% ipython --no-banner

In [1]: import numpy as np

In [2]: import numpy.linalg as la

In [3]: np.set_printoptions(precision=3, suppress=True, linewidth=140, legacy="1.25")

In [4]: A = np.load("block12.npy")

In [5]: A
Out[5]: 
array([[1, 0, 0, 0, 0, 0],
       [0, 3, 0, 0, 0, 0],
       [0, 0, 3, 0, 0, 0],
       [0, 0, 0, 0, 0, 0],
       [0, 0, 0, 0, 2, 0],
       [0, 0, 0, 0, 0, 1]])

In [6]: # 6 groups of indices that never mix

In [7]: [int(la.matrix_rank(la.matrix_power(A, p))) for p in range(1, 7)]
Out[7]: [5, 5, 5, 5, 5, 5]

In [8]: la.matrix_rank(A - A[0, 0] * np.eye(6))
Out[8]: 4

In [9]: left, s, Vt = la.svd(A)

In [10]: np.argmax(s[:-1] / (s[1:] + 1e-6)) + 1
Out[10]: 5

In [11]: Y = left[:, :5] @ np.diag(s[:5]) @ Vt[:5]

In [12]: Y
Out[12]: 
array([[1., 0., 0., 0., 0., 0.],
       [0., 3., 0., 0., 0., 0.],
       [0., 0., 3., 0., 0., 0.],
       [0., 0., 0., 0., 0., 0.],
       [0., 0., 0., 0., 2., 0.],
       [0., 0., 0., 0., 0., 1.]])

In [13]: np.abs(A - Y).max()
Out[13]: 0.0

In [14]: la.matrix_rank(A, rtol=0.05)
Out[14]: 5

In [15]: round(la.norm(A - Y, 2), 3), s[5]
Out[15]: (0.0, 0.0)

In [16]: W0 = np.load("mat.npy")

In [17]: W0
Out[17]: 
array([[4, 5, 2, 8, 9, 0, 2, 9, 5],
       [5, 3, 0, 6, 5, 0, 7, 7, 2],
       [7, 8, 2, 3, 8, 3, 1, 2, 7],
       [7, 4, 2, 0, 3, 3, 8, 4, 2],
       [0, 4, 7, 0, 8, 5, 1, 1, 6],
       [4, 5, 3, 0, 9, 7, 7, 0, 7],
       [1, 5, 7, 0, 6, 7, 2, 3, 2],
       [5, 6, 9, 3, 7, 4, 7, 2, 8],
       [0, 6, 0, 5, 1, 8, 4, 7, 9],
       [2, 9, 5, 8, 3, 6, 4, 7, 5],
       [6, 5, 3, 6, 5, 6, 4, 5, 4],
       [1, 8, 6, 5, 6, 9, 9, 4, 9]])

In [18]: Y = np.c_[W0[:, :3] @ np.array([[4, -3, 5], [4, 2, -4], [0, 2, -5]]), np.array([-3, 0, 2, 2, -2, -1, -1, -3, 1, -1, 3, -3])]

In [19]: Y
Out[19]: 
array([[ 36,   2, -10,  -3],
       [ 32,  -9,  13,   0],
       [ 60,  -1,  -7,   2],
       [ 44,  -9,   9,   2],
       [ 16,  22, -51,  -2],
       [ 36,   4, -15,  -1],
       [ 24,  21, -50,  -1],
       [ 44,  15, -44,  -3],
       [ 24,  12, -24,   1],
       [ 44,  22, -51,  -1],
       [ 44,  -2,  -5,   3],
       [ 36,  25, -57,  -3]])

In [20]: np.round(la.norm(Y - W0 @ la.lstsq(W0, Y)[0], axis=0), 3) + 0
Out[20]: array([0.   , 0.   , 0.   , 1.719])

In [21]: la.matrix_rank(Y)
Out[21]: 4

In [22]: feats = np.array([[0, 0, 0, 0, 0],
    ...:     [0, 2, 2, 2, 2],
    ...:     [0, 2, 2, 2, 2],
    ...:     [0, -1, -1, -1, -1],
    ...:     [0, 1, 1, 1, 1],
    ...:     [0, -1, -1, -1, -1],
    ...:     [0, 3, 3, 3, 3]])

In [23]: round(la.norm(feats, 2) / la.norm(feats), 3)
Out[23]: 1.0
